$ python -q
>>> import numpy as np
>>> from numpy import linalg as LA
>>> np.set_printoptions(precision=2, suppress=True, linewidth=120)
>>> rnd = lambda a: np.round(a, 2) + 0
>>> K = np.loadtxt("out17.csv", delimiter=",")
>>> print(K)
[[  0.73   3.51   5.11]
 [  0.13   0.84   1.27]
 [ -0.77  -3.8   -5.31]
 [ -0.55  -2.93  -4.19]
 [  1.18   5.86   8.15]
 [  0.23   1.33   1.75]
 [ -1.23  -6.24  -8.71]
 [ -1.04  -5.44  -7.66]
 [ -1.    -4.81  -6.8 ]
 [ -1.99 -10.07 -14.14]
 [ -1.69  -8.22 -11.5 ]
 [ -0.72  -3.84  -5.35]
 [ -0.13  -0.3   -0.48]
 [ -0.04   0.31   0.25]
 [ -2.02 -10.01 -13.9 ]
 [ -0.26  -0.87  -1.24]
 [  1.64   8.21  11.5 ]
 [  0.03  -0.15  -0.08]
 [ -1.89  -9.66 -13.55]
 [ -1.29  -7.1   -9.99]
 [  1.32   6.59   9.3 ]
 [ -1.08  -4.91  -6.88]
 [ -0.22  -1.36  -1.87]
 [  0.38   1.98   2.8 ]
 [ -0.75  -3.73  -5.27]]
>>> u = np.array([0, -2, -2])
>>> print(rnd(np.correlate(K[19], K[2], "full")))
[ 6.85 42.6  81.02 43.43  7.69]
>>> print(rnd(np.polyval(u, K[19])))
[ 0.58 12.2  17.98]
>>> x0 = np.array([2, 2, 1])
>>> target = K @ x0
>>> print(rnd(LA.lstsq(K, target)[0]))
[2. 2. 1.]
>>> print(rnd(LA.solve(K.T @ K, K.T @ target)))
[2. 2. 1.]
>>> print(rnd(LA.pinv(K) @ K))
[[1. 0. 0.]
 [0. 1. 0.]
 [0. 0. 1.]]
>>> rng = np.random.default_rng(788)
>>> target = target + 0.05 * rng.normal(size=25)
>>> print(rnd(target))
[ 13.47   3.25 -14.47 -11.19  22.3    4.83 -23.62 -20.57 -18.33 -38.28 -31.4  -14.37  -1.28   0.83 -37.95  -3.49  31.15
  -0.29 -36.65 -26.72  25.25 -18.91  -5.01   7.49 -14.2 ]
>>> beta, *_ = LA.lstsq(K, target)
>>> print(rnd(LA.norm(target - K @ beta)))
0.28
>>> print([round(float(LA.norm(LA.solve(K.T @ K + lam * np.eye(3), K.T @ target))), 2) for lam in (0, 1, 10, 100)])
[3.22, 2.19, 2.18, 2.1]
>>> print(rnd(beta))
[2.2  2.2  0.83]
>>> print(rnd(K.T @ (target - K @ beta)))
[0. 0. 0.]
>>> z = K[:, 1] > np.median(K[:, 1])
>>> u = K[z].mean(axis=0) - K[~z].mean(axis=0)
>>> print(np.argsort(-np.abs(u).round(6), kind="stable"))
[2 1 0]
>>> print(z.astype(int))
[1 1 0 0 1 1 0 0 0 0 0 0 1 1 0 1 1 1 0 0 1 0 1 1 0]
>>> print((((K - K.mean(axis=0)) @ u > 0) == z).mean())
1.0
